$ python3 -q
>>> import numpy as np
>>> import numpy.linalg as la
>>> np.set_printoptions(precision=2, suppress=True, linewidth=100, legacy="1.25")
>>> rd = lambda a: np.round(a, 2) + 0
>>> data = np.loadtxt("data.csv", delimiter=",")
>>> data
array([[11., 25., 26., 26.],
       [ 0.,  0., 20., 18.],
       [ 0., 23., 16., 10.],
       [ 0.,  0.,  0.,  0.],
       [13., 12., 27., 30.],
       [ 7.,  0., 24., 26.],
       [ 0.,  0.,  0.,  0.],
       [ 0.,  0.,  0.,  0.],
       [ 0.,  0.,  0.,  0.],
       [ 4., 24.,  9.,  6.],
       [ 0.,  0., 19., 14.],
       [ 0., 16.,  0.,  0.],
       [ 0., 20., 38., 30.],
       [ 0.,  4., 13.,  6.],
       [ 0.,  0.,  0.,  0.],
       [ 0., 23., 39., 26.],
       [ 0.,  0.,  0.,  0.],
       [11., 29., 44., 42.],
       [ 0.,  0.,  0.,  0.],
       [ 7., 16.,  0.,  0.],
       [ 7.,  0.,  0.,  0.],
       [ 0., 12., 25., 14.],
       [ 4.,  0., 18., 18.],
       [ 0.,  7.,  0.,  0.]])
>>> Ac = (data - data.mean(axis=0)) / data.std(axis=0)
>>> np.argwhere(np.abs(Ac) > 2)
array([[ 4,  0],
       [17,  2],
       [17,  3]])
>>> c = la.lstsq(np.delete(Ac, 3, axis=1), Ac[:, 3])[0]
>>> np.abs(c).argmax()
2
>>> rd(1 - np.var(Ac[:, 3] - np.delete(Ac, 3, axis=1) @ c))
0.98
>>> W0 = np.loadtxt("arr.csv", delimiter=",")
>>> print(W0)
[[ 3.  0.]
 [ 0.  2.]
 [ 1.  1.]
 [ 3. -4.]]
>>> w1 = np.array([[-1, 1], [-1, -1]])
>>> c = np.array([3, 9])
>>> hid = np.maximum(W0 @ w1 + c, 0)
>>> (hid > 0).mean(axis=0)
array([0.75, 1.  ])
>>> (hid > 0).astype(int)
array([[0, 1],
       [1, 1],
       [1, 1],
       [1, 1]])
>>> hid
array([[ 0., 12.],
       [ 1.,  7.],
       [ 1.,  9.],
       [ 4., 16.]])
>>> C = np.array([[0, 1], [1, 0]])
>>> (hid @ C).round(6).argmax(axis=1)
array([0, 0, 0, 0])
>>> mat = np.load("case0.npy")
>>> mat
array([[-3.68, -0.27,  1.23],
       [-1.37, -0.32,  0.49],
       [-0.57,  0.62,  0.01],
       [-2.7 , -0.34,  0.85],
       [-0.92, -1.4 ,  0.63],
       [ 1.64, -0.43, -0.61],
       [ 0.72, -0.03, -0.17],
       [ 1.48, -0.12, -0.45],
       [ 2.6 , -0.83, -0.35],
       [ 0.56, -0.49,  0.01],
       [ 0.95, -0.03, -0.1 ],
       [-3.23, -0.61,  1.27],
       [-1.27,  0.64,  0.22],
       [ 4.29,  0.54, -1.37],
       [ 2.38,  0.22, -0.76],
       [ 1.54,  0.52, -0.56],
       [ 1.2 ,  0.87, -0.35],
       [-4.16, -0.9 ,  1.57]])
>>> G = np.cov(mat, rowvar=False)
>>> rd(np.polyfit(mat[:, 0], mat[:, 1], 1))
array([ 0.1 , -0.13])
>>> other = np.array([[0, 1, 3], [3, 0, 0], [0, 3, 3]])
>>> rd(np.einsum("ij->j", mat))
array([-0.54, -2.36,  1.56])
>>> print(la.matrix_rank(np.vstack([mat, other.T])))
3
>>> Ac = mat - mat.mean(axis=0)
>>> left, sig, Vh = la.svd(Ac, full_matrices=False)
>>> print(rd(np.abs(Vh[-1])))
[0.28 0.23 0.93]
>>> rd(Ac.mean(axis=0))
array([0., 0., 0.])
>>> (np.sign(left[:, 0]) == np.sign(left[0, 0])).astype(int)
array([1, 1, 1, 1, 1, 0, 0, 0, 0, 0, 0, 1, 1, 0, 0, 0, 0, 1])
>>> np.abs(Vh[0]).argmax()
0
>>> la.matrix_rank(Ac)
3
>>> np.searchsorted(np.cumsum(sig ** 2) / (sig ** 2).sum(), 0.9) + 1
1
>>> q = W0.astype(float).copy()
>>> for j in range(2):
...     q[:, j] -= q[:, :j] @ (q[:, :j].T @ q[:, j])
...     q[:, j] /= la.norm(q[:, j])
... 
>>> rd(q.T @ W0)
array([[ 4.36, -2.52],
       [ 0.  ,  3.83]])
>>> rd(q)
array([[ 0.69,  0.45],
       [ 0.  ,  0.52],
       [ 0.23,  0.41],
       [ 0.69, -0.59]])
>>> J = np.loadtxt("block11.csv", delimiter=",")
>>> J
array([[ 5.52,  3.07,  1.7 ,  1.  ],
       [-1.78, -4.14, -1.76,  2.15],
       [ 2.74,  1.95,  5.22, -4.56]])
>>> other = np.array([[1, -2, 0], [0, 2, 1], [2, 0, 0], [-1, -2, -1]])
>>> np.vstack([J, other.T]).shape
(6, 4)
>>> la.matrix_rank(J @ other)
3
>>> print(rd(np.einsum("ik,kj->ji", J, other)))
[[ 7.92 -7.45 17.74]
 [-6.9  -9.02  7.54]
 [ 2.07 -6.29  6.51]]
>>> rd(other.T @ J.T)
array([[ 7.92, -7.45, 17.74],
       [-6.9 , -9.02,  7.54],
       [ 2.07, -6.29,  6.51]])
>>> def softmax(z):
...     e = np.exp(z - z.max(axis=-1, keepdims=True))
...     return e / e.sum(axis=-1, keepdims=True)
... 
>>> rd(softmax(10 * J[0]))
array([1., 0., 0., 0.])
>>> att = J @ J.T / np.sqrt(4)
>>> softmax(att).round(6).argmax(axis=1)
array([0, 1, 2])
>>> vec = np.array([9, 2, 4, 5])
>>> vec @ J
Traceback (most recent call last):
  File "<python-input-52>", line 1, in <module>
    vec @ J
    ~~~~^~~
ValueError: matmul: Input operand 1 has a mismatch in its core dimension 0, with gufunc signature (n?,k),(k,m?)->(n?,m?) (size 3 is different from 4)
>>> print(rd(np.einsum("ij,j->i", J, vec)))
[ 67.62 -20.59  26.64]
>>> la.norm(J @ vec) <= la.norm(J, 2) * la.norm(vec) + 1e-9
True
>>> J @ np.eye(4)[3]
array([ 1.  ,  2.15, -4.56])
>>> rd((J * vec).sum(axis=1))
array([ 67.62, -20.59,  26.64])
>>> rd(J @ vec)
array([ 67.62, -20.59,  26.64])
>>> th = np.radians(135)
>>> Rm = np.eye(4)
>>> Rm[1, 1] = Rm[3, 3] = np.cos(th)
>>> Rm[1, 3], Rm[3, 1] = -np.sin(th), np.sin(th)
>>> rd(Rm)
array([[ 1.  ,  0.  ,  0.  ,  0.  ],
       [ 0.  , -0.71,  0.  , -0.71],
       [ 0.  ,  0.  ,  1.  ,  0.  ],
       [ 0.  ,  0.71,  0.  , -0.71]])
>>> other = J @ Rm.T
>>> rd(la.det(Rm)), rd(np.trace(Rm))
(1.0, 0.59)
>>> np.allclose(J @ J.T, other @ other.T)
True
>>> rd(np.abs(other - J).max(axis=0))
array([0.  , 5.95, 0.  , 9.16])
>>> M = np.loadtxt("mat.csv", delimiter=",")
>>> M
array([[-1., -2., -2., -1.],
       [-1., -1., -2., -2.],
       [-2., -1., -1., -2.],
       [-2., -2., -1., -1.]])
>>> la.lstsq(M[:-1].T, M[-1])[2]
3
>>> rd(np.trace(la.pinv(M) @ M))
3.0
>>> print(np.abs(np.diag(la.qr(M)[1])) > 1e-9)
[ True  True  True False]
>>> rd(M @ la.pinv(M) @ M)
array([[-1., -2., -2., -1.],
       [-1., -1., -2., -2.],
       [-2., -1., -1., -2.],
       [-2., -2., -1., -1.]])
>>> left, sig, Vh = la.svd(M)
>>> rd(sig)
array([6.  , 1.41, 1.41, 0.  ])
>>> other = left[:, :3] @ np.diag(sig[:3]) @ Vh[:3]
>>> rd(la.norm(M - other, 2)), rd(sig[3])
(0.0, 0.0)
>>> print(rd(other))
[[-1. -2. -2. -1.]
 [-1. -1. -2. -2.]
 [-2. -1. -1. -2.]
 [-2. -2. -1. -1.]]
>>> la.matrix_rank(other)
3
>>> r = la.matrix_rank(other)
>>> r
3
>>> null = la.svd(other)[2][r:].T
>>> print([int(la.matrix_rank(other[:i])) for i in range(1, len(other) + 1)])
[1, 2, 3, 3]
>>> la.matrix_rank(other.T @ other), la.matrix_rank(other @ other.T)
(3, 3)
>>> print(np.allclose(other @ null, 0))
True
>>> f = np.array([-2, -1, -1, -3, -2])
>>> F = -2 * np.eye(5) + np.outer(f, f)
>>> F
array([[ 2.,  2.,  2.,  6.,  4.],
       [ 2., -1.,  1.,  3.,  2.],
       [ 2.,  1., -1.,  3.,  2.],
       [ 6.,  3.,  3.,  7.,  6.],
       [ 4.,  2.,  2.,  6.,  2.]])
>>> other = F / np.sqrt((F ** 2).mean(axis=1, keepdims=True))
>>> rd(F - F.mean(axis=1, keepdims=True))
array([[-1.2, -1.2, -1.2,  2.8,  0.8],
       [ 0.6, -2.4, -0.4,  1.6,  0.6],
       [ 0.6, -0.4, -2.4,  1.6,  0.6],
       [ 1. , -2. , -2. ,  2. ,  1. ],
       [ 0.8, -1.2, -1.2,  2.8, -1.2]])
>>> rd(other[4])
array([1.12, 0.56, 0.56, 1.68, 0.56])
>>> f = np.array([0, 1, 0, 2, 0])
>>> other = F + np.outer(f, np.eye(5)[3])
>>> la.matrix_rank(other - F)
1
>>> ev, evecs = la.eig(F)
>>> rd(np.sort(la.eigvals(F.T)))
array([-2., -2., -2., -2., 17.])
>>> rd(ev)
array([-2., 17., -2., -2., -2.])
>>> rd(np.sort(la.eigvals(F @ F)))
array([  4.+0.j,   4.+0.j,   4.+0.j,   4.+0.j, 289.+0.j])
>>> rd(la.eigvalsh(F).min())
-2.0
>>> [round(float(la.det(F[:i, :i])), 2) + 0 for i in range(1, 6)]
[2.0, -6.0, 16.0, -104.0, 272.0]
>>> other = np.array([[-4]])
>>> C = np.array([[-2]])
>>> m1 = np.block([[other, np.zeros((1, 1))], [np.zeros((1, 1)), C]])
>>> m1
array([[-4.,  0.],
       [ 0., -2.]])
>>> G = m1.T @ m1
>>> np.allclose(G, G.T)
True
>>> (m1 @ m1.T).shape
(2, 2)
>>> np.diag(G)
array([16.,  4.])
>>> np.trace(G), (m1 ** 2).sum()
(20.0, 20.0)
>>> print(rd(la.svd(m1, compute_uv=False) ** 2))
[16.  4.]
